$ python -q
>>> import numpy as np
>>> from numpy import linalg as LA
>>> np.set_printoptions(suppress=True, linewidth=200)
>>> arr = np.loadtxt("arr.csv", delimiter=",")
>>> arr.round(1) + 0
array([[ 0.8, -0.4, -0.1],
       [-0.4,  0.2,  0. ],
       [-0.1,  0. ,  0. ]])
>>> vals, vecs = LA.eigh(arr)
>>> vec = np.array([1, -1, -3])
>>> (np.sign(vecs[:, -1].round(6)) == np.sign(vecs[0, -1].round(6))).astype(int)
array([1, 0, 0])
>>> round(vec @ arr @ vec, 1)
np.float64(2.3)
>>> np.round(vecs * np.abs(vals) @ vecs.T, 1) + 0
array([[ 0.8, -0.4, -0.1],
       [-0.4,  0.2,  0. ],
       [-0.1,  0. ,  0. ]])
>>> round(vec @ arr @ vec / (vec @ vec), 1), round(float(vals[0]), 1), np.round(vals[-1], 1)
(np.float64(0.2), 0.0, np.float64(1.0))
>>> np.round(LA.eigvalsh(arr[1:, 1:]), 1) + 0
array([0. , 0.2])
>>> F = np.load("layer18.npy")
>>> F
array([[ 1, -1,  1],
       [ 1,  0,  0],
       [ 1,  1,  1],
       [ 1,  2,  4]])
>>> np.count_nonzero(F)
np.int64(10)
>>> F - F[0]
array([[ 0,  0,  0],
       [ 0,  1, -1],
       [ 0,  2,  0],
       [ 0,  3,  3]])
>>> F.shape
(4, 3)
>>> round(float(LA.norm(F)), 1)
5.3
>>> np.unravel_index(np.abs(F).argmax(), F.shape)
(np.int64(3), np.int64(2))
>>> np.abs(F).max()
np.int64(4)
>>> np.diff(F, axis=0)
array([[ 0,  1, -1],
       [ 0,  1,  1],
       [ 0,  1,  3]])
>>> P = F @ LA.solve(F.T @ F, F.T)
>>> np.allclose(P @ P, P)
True
>>> np.round(LA.eigvalsh(P), 1) + 0
array([0., 1., 1., 1.])
>>> np.round(np.diag(P), 1)
array([0.9, 0.6, 0.6, 1. ])
